$ ipython --no-banner

In [1]: import numpy as np

In [2]: import numpy.linalg as la

In [3]: np.set_printoptions(suppress=True, linewidth=100)

In [4]: feats = np.load("mat.npy")

In [5]: feats
Out[5]: 
array([[0, 2, 0, 0, 3, 0],
       [0, 3, 0, 1, 1, 0],
       [0, 0, 0, 0, 0, 2],
       [1, 0, 2, 3, 0, 0]])

In [6]: u = np.array([-2, 2, -2])

In [7]: np.array([np.convolve(row, u, "same") for row in feats])
Out[7]: 
array([[-4,  4, -4, -6,  6, -6],
       [-6,  6, -8,  0,  0, -2],
       [ 0,  0,  0,  0, -4,  4],
       [ 2, -6, -2,  2, -6,  0]])

In [8]: np.cross(feats[1, :3], feats[2, :3])
Out[8]: array([0, 0, 0])

In [9]: out = np.array([[4, 2, 9], [9, 1, 4], [6, 2, 7], [9, 9, 4], [8, 2, 8], [7, 2, 9]])

In [10]: np.einsum("ik,kj->ij", feats, out)
Out[10]: 
array([[42,  8, 32],
       [44, 14, 24],
       [14,  4, 18],
       [43, 33, 35]])

In [11]: np.vstack([feats, out.T]).shape
Out[11]: (7, 6)

In [12]: feats @ out
Out[12]: 
array([[42,  8, 32],
       [44, 14, 24],
       [14,  4, 18],
       [43, 33, 35]])

In [13]: out.T @ feats.T
Out[13]: 
array([[42, 44, 14, 43],
       [ 8, 14,  4, 33],
       [32, 24, 18, 35]])

In [14]: round(la.norm(feats, 1), 1), round(float(la.norm(feats, np.inf)), 1)
Out[14]: (np.float64(5.0), 6.0)

In [15]: round(la.norm(feats) ** 2 / la.norm(feats, 2) ** 2, 1)
Out[15]: np.float64(1.9)

In [16]: def softmax(z):
    ...:     e = np.exp(z - z.max(axis=-1, keepdims=True))
    ...:     return e / e.sum(axis=-1, keepdims=True)
    ...: 

In [17]: np.round(softmax(10 * feats[2]), 1) + 0
Out[17]: array([0., 0., 0., 0., 0., 1.])

In [18]: np.round(softmax(feats).sum(axis=1), 1)
Out[18]: array([1., 1., 1., 1.])

In [19]: np.round(softmax(feats[2] + 3), 1)
Out[19]: array([0.1, 0.1, 0.1, 0.1, 0.1, 0.6])

In [20]: np.round(softmax(feats[2]), 1)
Out[20]: array([0.1, 0.1, 0.1, 0.1, 0.1, 0.6])

In [21]: scores = feats @ feats.T / np.sqrt(6)

In [22]: softmax(scores).round(6).argmax(axis=1)
Out[22]: array([0, 1, 2, 3])

In [23]: np.round(softmax(scores), 1) + 0
Out[23]: 
array([[0.8, 0.2, 0. , 0. ],
       [0.3, 0.7, 0. , 0. ],
       [0.1, 0.1, 0.6, 0.1],
       [0. , 0. , 0. , 1. ]])

In [24]: np.round(softmax(scores + np.triu(np.full(scores.shape, -np.inf), 1)), 1) + 0
Out[24]: 
array([[1. , 0. , 0. , 0. ],
       [0.3, 0.7, 0. , 0. ],
       [0.1, 0.1, 0.7, 0. ],
       [0. , 0. , 0. , 1. ]])

In [25]: np.round(softmax(scores)[2] @ feats, 1)
Out[25]: array([0.1, 0.6, 0.2, 0.5, 0.5, 1.3])

In [26]: W2 = np.array([[-1, -2, -2, 1], [-5, 2, 0, -4]])

In [27]: rng = np.random.default_rng(11)

In [28]: arr = rng.normal(size=(27, 2)) @ W2 + np.array([5, 0, 9, -4])

In [29]: arr.round(1)
Out[29]: 
array([[-1.8,  2.7,  8.9, -9.4],
       [ 6.3, -3.5,  6.6, -0.7],
       [ 7.9, -0.5,  9.6, -2.2],
       [ 4.7, -1.3,  7.9, -3.2],
       [13.5, -5.2,  7.5,  4.1],
       [ 3.9, -3.3,  5.9, -2. ],
       [ 5. , -1.6,  7.6, -2.8],
       [ 3.1,  1.7,  9.8, -6.2],
       [ 5.2, -2.1,  7.4, -2.4],
       [ 1.7,  1.7,  9.3, -6.9],
       [13.4, -1.3, 10.7,  1.2],
       [ 8. , -2.1,  8.2, -0.9],
       [11. ,  2.2, 12.8, -2.7],
       [11.4, -1.5,  9.9,  0.3],
       [ 6.3,  3.1, 12. , -5.6],
       [ 5.3, -2.3,  7.2, -2.2],
       [ 3.8,  2.3, 10.5, -6.3],
       [ 5.8, -2. ,  7.6, -2.1],
       [-0.8,  1. ,  7.9, -7.6],
       [ 9.3, -1.2,  9.4, -1. ],
       [ 3.4, -0.2,  8.3, -4.6],
       [10.3, -4.8,  6.8,  2.2],
       [ 9.9, -0.4, 10.3, -1.3],
       [ 6.1,  3.7, 12.5, -6.2],
       [ 8.2, -2.5,  7.9, -0.5],
       [-0.5, -1.1,  6.2, -5.9],
       [ 2.4, -0.5,  7.7, -5. ]])

In [30]: Uu, sv, vt = la.svd(arr)

In [31]: vecs = vt[:(sv > 1e-8).sum()]

In [32]: vec = arr[7] + -3 * arr[21] + rng.integers(2) * np.eye(4)[1]

In [33]: vec.round(1)
Out[33]: array([-27.9,  16. , -10.6, -12.9])

In [34]: np.round(np.diag(vecs.T @ vecs), 1)
Out[34]: array([0.7, 1. , 0.7, 0.6])
